$ python -q
>>> import numpy as np
>>> np.set_printoptions(precision=1, suppress=True, linewidth=200, legacy="1.25")
>>> rd = lambda a: np.round(a, 1) + 0
>>> rng = np.random.default_rng(752)
>>> t = rng.uniform(0, 2 * np.pi, 19)
>>> Q, _ = np.linalg.qr(np.array([[0.2, 2.2],
...     [0.2, 0.8],
...     [-2.0, -0.8],
...     [1.0, 1.1],
...     [2.1, 0.0],
...     [-1.0, 0.0],
...     [-1.7, -1.3]]))
>>> mat = 3 * np.c_[np.cos(t), np.sin(t)] @ Q.T
>>> rd(mat)
array([[ 2.4,  0.8,  0.3,  0.7, -1.3,  0.6, -0.5],
       [ 2.4,  0.8, -0.5,  1. , -0.5,  0.2, -1.1],
       [-0.3,  0. , -1.6,  0.7,  1.9, -0.9, -1.2],
       [-0.4, -0.2,  1.6, -0.9, -1.6,  0.8,  1.5],
       [ 0.5,  0.1,  1.6, -0.6, -1.9,  0.9,  1.2],
       [ 1.6,  0.6, -1.3,  1.1,  0.8, -0.4, -1.5],
       [ 2.4,  0.8, -0.3,  0.9, -0.7,  0.3, -0.9],
       [ 1.5,  0.4,  1.3, -0.1, -2. ,  0.9,  0.6],
       [ 0.5,  0.3, -1.6,  0.9,  1.6, -0.7, -1.5],
       [ 2.4,  0.8, -0.2,  0.9, -0.8,  0.4, -0.9],
       [ 2.5,  0.8,  0. ,  0.8, -0.9,  0.4, -0.8],
       [-2. , -0.7,  1. , -1.1, -0.3,  0.1,  1.4],
       [-2.1, -0.6, -0.8, -0.3,  1.7, -0.8, -0.1],
       [-1.8, -0.7,  1.2, -1.1, -0.6,  0.3,  1.5],
       [ 1. ,  0.4, -1.5,  1. ,  1.3, -0.6, -1.5],
       [-2.4, -0.8,  0.4, -1. ,  0.6, -0.3,  1. ],
       [-2.4, -0.8,  0.3, -0.9,  0.7, -0.3,  0.9],
       [ 1.7,  0.5,  1.1,  0. , -1.9,  0.9,  0.4],
       [-0.1, -0.1,  1.6, -0.8, -1.7,  0.8,  1.4]])
>>> # null space of dimension 5
>>> gram = np.cov(mat, rowvar=False)
>>> rd(np.polyfit(mat[:, 0], mat[:, 6], 1))
array([-0.4,  0.1])
>>> gram.shape
(7, 7)
>>> rd(np.median(mat, axis=0))
array([ 0.5,  0.3,  0.3,  0. , -0.6,  0.3, -0.1])
>>> np.argsort(-mat.std(axis=0).round(6), kind="stable")
array([0, 4, 6, 2, 3, 1, 5])
>>> cen = mat - mat.mean(axis=0)
>>> left, sv, VT = np.linalg.svd(cen, full_matrices=False)
>>> np.linalg.matrix_rank(cen)
2
>>> rd(sv)
array([9.7, 8.4, 0. , 0. , 0. , 0. , 0. ])
>>> rd((sv ** 2).sum() ** 2 / (sv ** 4).sum())
2.0
>>> (np.sign(left[:, 0]) == np.sign(left[0, 0])).astype(int)
array([1, 1, 1, 0, 0, 1, 1, 1, 1, 1, 1, 0, 0, 0, 1, 0, 0, 1, 0])
>>> np.abs(VT[0]).argmax()
0
>>> np.searchsorted(np.cumsum(sv ** 2) / (sv ** 2).sum(), 0.9) + 1
2
>>> rd(sv ** 2 / (sv ** 2).sum())
array([0.6, 0.4, 0. , 0. , 0. , 0. , 0. ])
>>> Z = mat[[16, 4]].astype(float)
>>> for _ in range(6):
...     z = np.linalg.norm(mat[:, None] - Z, axis=-1).argmin(axis=1)
...     Z = np.array([mat[z == j].mean(axis=0) for j in range(2)])
... 
>>> z
array([1, 1, 0, 1, 1, 1, 1, 1, 0, 1, 1, 0, 0, 0, 0, 0, 0, 1, 1])
>>> rd(Z[1] - Z[0])
array([ 2.7,  0.9,  0.8,  0.5, -2. ,  0.9, -0.1])
>>> rd(Z)
array([[-1.2, -0.4, -0.3, -0.2,  0.8, -0.4,  0.1],
       [ 1.5,  0.5,  0.5,  0.3, -1.1,  0.5, -0.1]])
>>> np.bincount(z)
array([ 8, 11])
>>> np.abs(Z[1] - Z[0]).argmax()
0
>>> cen = mat - mat.mean(axis=0)
>>> evecs = np.linalg.svd(cen)[2][:2]
>>> M2 = cen - cen @ evecs.T @ evecs
>>> rd(M2.std(axis=0))
array([0., 0., 0., 0., 0., 0., 0.])
>>> rd((cen @ evecs.T).std(axis=0))
array([2.2, 1.9])
>>> rd(np.diag(evecs.T @ evecs))
array([0.7, 0.1, 0.3, 0.1, 0.4, 0.1, 0.3])
>>> rd(np.linalg.norm(M2) / np.linalg.norm(cen))
0.0
>>> x = np.array([3, 0, -1, 1, -3, -3, 0])
>>> h1 = np.maximum(mat @ x, 0)
>>> rd(h1)
array([9.5, 9.3, 0. , 0. , 2.4, 6. , 9.6, 6.1, 1.6, 9.6, 9.7, 0. , 0. , 0. , 3.5, 0. , 0. , 7.1, 0. ])
>>> rd(np.maximum(mat @ (3 * x), 0))
array([28.6, 28. ,  0. ,  0. ,  7.2, 18.1, 28.7, 18.3,  4.8, 28.9, 29. ,  0. ,  0. ,  0. , 10.5,  0. ,  0. , 21.2,  0. ])
>>> np.flatnonzero(h1 > 1e-9)
array([ 0,  1,  4,  5,  6,  7,  8,  9, 10, 14, 17])
>>> feats = np.load("test8.npy")
>>> feats
array([[-4,  1,  4,  2,  0,  0,  0,  4, -1,  2,  3,  3, -3],
       [ 3,  2,  0,  2, -1,  8,  4,  1, -5, -2, -5, -4, -3],
       [-1,  4, -1, -1, -1,  6,  3, -2, -1,  2, -5,  4, -2],
       [ 2,  1, -2,  3,  3,  6,  3,  0, -2,  4, -3, -4,  3],
       [-4, -4, -4,  5, -1, -4, -2,  5,  5,  1, -2, -4, -3],
       [-2,  0,  5,  2, -4, -8, -4,  2,  0, -3, -3,  4,  2],
       [ 0, -1, -5,  1,  1, -2, -1,  2,  4,  3,  4,  3,  3],
       [-4,  1,  1, -1, -3,  2,  1,  5, -1,  3, -2,  3,  1],
       [-1,  1, -4, -3,  4, -2, -1,  3, -2, -3, -3,  0, -2],
       [-5, -2,  0,  1, -4, -6, -3, -4,  2, -1, -3, -2, -5],
       [-3,  3, -2, -5, -2, -2, -1, -3,  5, -4, -1,  1,  4],
       [-4, -2, -2,  1, -2, -2, -1,  2, -1, -5, -4,  4, -2],
       [ 1,  1,  3, -1,  5, -8, -4, -5,  1,  1,  2,  5, -2]])
>>> # rows and columns are dependent
>>> M2 = feats / np.sqrt((feats ** 2).mean(axis=1, keepdims=True))
>>> rd(M2[9])
array([-1.5, -0.6,  0. ,  0.3, -1.2, -1.8, -0.9, -1.2,  0.6, -0.3, -0.9, -0.6, -1.5])
>>> rd(np.linalg.norm(M2, axis=1))
array([3.6, 3.6, 3.6, 3.6, 3.6, 3.6, 3.6, 3.6, 3.6, 3.6, 3.6, 3.6, 3.6])
>>> rd(np.linalg.norm(feats, 2) / np.linalg.norm(feats))
0.6
>>> np.argsort(-np.linalg.norm(feats, axis=0).round(6), kind="stable")[:3]
array([ 5, 11,  7])
>>> u, r1 = feats[10], feats[12]
>>> u @ r1
20
>>> p = (u @ r1) / (u @ u) * u
>>> rd(p)
array([-0.5,  0.5, -0.3, -0.8, -0.3, -0.3, -0.2, -0.5,  0.8, -0.6, -0.2,  0.2,  0.6])
>>> rd((r1 - p) @ u)
0.0
>>> rd(np.linalg.norm(u + r1) ** 2 + np.linalg.norm(u - r1) ** 2)
602.0
>>> rd(np.trace(np.linalg.pinv(feats) @ feats))
12.0
>>> np.abs(np.diag(np.linalg.qr(feats)[1])) > 1e-9
array([ True,  True,  True,  True,  True,  True, False,  True,  True,  True,  True,  True,  True])
>>> x = np.array([1, 7, 1, 6, 5, 3, 6, 1, 3, 7, 4, 7, 4])
>>> np.sign((feats @ x).round(6))
array([ 1, -1,  1,  1, -1, -1,  1,  1, -1, -1, -1, -1,  1])
>>> feats @ np.eye(13)[7]
array([ 4.,  1., -2.,  0.,  5.,  2.,  2.,  5.,  3., -4., -3.,  2., -5.])
>>> sv = 5 * 0.7 ** np.arange(9)
>>> data = rng.normal(size=(23, 9)) * rng.permutation(sv)
>>> rd(data)
array([[-0.6, -0.2,  0. , 13.4,  0.1, -0.2, -0.2,  0.2,  0. ],
       [-2.4,  0. ,  3.3, -4. , -0.4,  0.4,  0. ,  0.1,  1.2],
       [ 2. , -0.5,  1.1, -2.2, -0.5, -0.7, -3.7, -0.7,  1.3],
       [-1.8, -0.3,  2.1, -4.2,  0.7,  0.1, -5.6, -0.2, -0.7],
       [ 0.3, -0.6,  2.4,  0.4, -0.2, -2.1,  0.6,  0.6,  0. ],
       [ 2.9, -1. ,  2.1,  4. ,  0.1,  0.4, -2.8, -0.6,  0.2],
       [ 0.7,  0.3, -2.2,  3.9,  0.6,  0.1, -7.3,  0.4,  3.8],
       [ 1.8, -0.2,  2.2,  0. , -0.1, -0.2,  5. ,  0.1,  0.1],
       [ 1.5, -0.7,  0.2, 12.2, -0.1, -0.6, -3.7,  0.2,  3.7],
       [ 0.1, -0.6, -0.2, -7.4,  0.2, -0.5, -3. , -0.2,  1.2],
       [-1.5, -0.1,  4. ,  2.1, -0.2, -1. , -2.9,  0.6,  2.4],
       [-0.2, -0.6,  2.4,  6.1,  0. ,  1.4,  2. ,  0.2,  2.5],
       [ 0.8,  1.5, -0.1, -3.6,  0.2, -0.4, -1.6, -0.2,  0.3],
       [ 0.2,  0. , -0.3,  4.7,  0.3, -0.7, -0.2, -0.2,  1.5],
       [ 0.9,  0. ,  2. ,  6.6,  0. , -0.2,  1.2,  0.5, -2.5],
       [-0.4, -0.2, -0.1, -1.6,  0.4, -0.9, -3.4,  0.6,  2.5],
       [ 0.6, -0.1,  1.9,  7.4, -0.1,  0. ,  3.3, -0.3,  1.2],
       [ 1. ,  0.6,  1. ,  5.3,  0. ,  1.1, -2.6,  0. ,  0.7],
       [-1.1, -0.3, -0.9,  6.2, -0.2,  0.6, -5.3, -0.5,  1.9],
       [ 3.3, -0.3,  3.8,  4.8,  0. , -1.5, -0.9,  0.2, -0.6],
       [ 0.4,  0.2, -1.3,  2.9,  0.3,  0.5,  0.5, -0.2, -0.1],
       [ 1.4,  0. , -2.5,  1.1, -0.1, -1.1, -2.3, -0.4, -0.7],
       [ 0.3, -0.1,  0.7, -2.4, -0.2,  0.3,  1.2, -0.2, -1.2]])
>>> M2 = np.c_[data[:, :8] @ np.array([[1, 0, -3, 1, 3, 0, 3, 1],
...     [2, -1, 2, 3, -1, 2, -3, 1],
...     [2, 0, -2, 3, -1, 3, -1, 2],
...     [0, -3, 3, -3, 0, 1, -3, 0],
...     [1, 2, 2, -2, 0, 3, 3, 3],
...     [3, -2, 3, 0, -3, 2, -1, 2],
...     [-2, 2, 2, 1, -3, 2, 3, -1],
...     [2, 1, -2, 0, 3, 1, 3, 2]]), np.array([2, 1, -1, 3, -1, -1, -3, 2, 0, -3, -2, -2, 3, -3, 3, 3, 3, 0, 0, -3, 1, 3, 1])]
>>> rd(M2)
array([[ -0.8, -39.6,  40.5, -41.7,   0.1,  12.7, -40.8,  -0.4,   2. ],
       [  5.1,  10.7, -11.6,  20.3, -11.2,   5.5,   0.5,   4. ,   1. ],
       [  6.4,  -0.5, -25. ,   7.6,  16.7, -11. ,  -0.8,   3. ,  -1. ],
       [ 13.5,   2.9, -20.9,   9.3,   8.5,  -7.6,  -9.3,   9.5,   3. ],
       [ -2.6,   4.9, -12.4,   5.4,   5.3,   3.4,   4.2,   0.4,  -1. ],
       [ 10.9, -17.7,  -6.3,  -8.7,  13.2,   3.1, -12.6,   8.9,  -1. ],
       [ 13.2, -25.2,   0.6, -25.1,  26.7, -14.4, -27.4,   6.6,  -3. ],
       [ -4.7,  10.4,  -1. ,  12.7, -10.7,  15.5,  18.7,   0.5,   2. ],
       [  6.3, -42.2,  20.6, -40. ,  18.3,   2.8, -40.5,   3.7,   0. ],
       [  2.9,  18. , -30.1,  16.4,  11.2, -16. ,  16.2,   1.3,  -3. ],
       [ 10.1,  -9.9,  -8.1,   1.7,   5.3,   6.1, -21.2,   7.9,  -2. ],
       [  4. , -16.5,  20.9, -11.2, -12.3,  19.1, -14.7,   5.1,  -2. ],
       [  5.3,   7.2, -13.5,  13.7,   6.2,  -4.5,   4.7,   3.1,   3. ],
       [ -2.2, -12.5,  12.5, -15.8,   3.2,   2.7, -12.7,  -1. ,  -3. ],
       [  3.2, -16.9,  14. , -11.6,  -0.9,  15.3, -14.3,   4.4,   3. ],
       [  4.6,   1.5, -13.8,  -0.4,  13.8,  -9.2,  -2. ,   3.1,   3. ],
       [ -3.2, -16.1,  23.6, -12.9, -11. ,  18.9, -13.2,   0. ,   3. ],
       [ 12.8, -23.8,  10.4, -12.5,   5.6,   6.8, -24.6,   8.5,   0. ],
       [  7.6, -31.1,  15.2, -28.2,  10.1,  -7.5, -39. ,   1.6,   0. ],
       [  8.2, -12.8, -10.3,  -1.5,  14.2,  11.1,  -8.1,   9. ,  -3. ],
       [ -1.3,  -8.5,  14.2, -11.6,  -1.6,   2.3,  -5.6,  -0.9,   1. ],
       [ -2.8,  -6.4,  -3.3, -11.4,  15.8, -13.7,  -4. ,  -4.3,   3. ],
       [ -0.6,   8.4,  -6.4,  10.9,  -4.9,   1.5,   9.5,  -0.1,   1. ]])
>>> np.linalg.matrix_rank(np.c_[data, M2])
10
>>> rd(np.linalg.norm(M2 - data @ np.linalg.lstsq(data, M2)[0], axis=0))
array([0. , 0. , 0. , 0. , 0. , 0. , 0. , 0. , 9.2])
>>> rd(np.linalg.norm(np.linalg.qr(data)[0].T @ M2, axis=0) ** 2 / ((M2 ** 2).sum(axis=0) + 1e-12))
array([1. , 1. , 1. , 1. , 1. , 1. , 1. , 1. , 0.3])
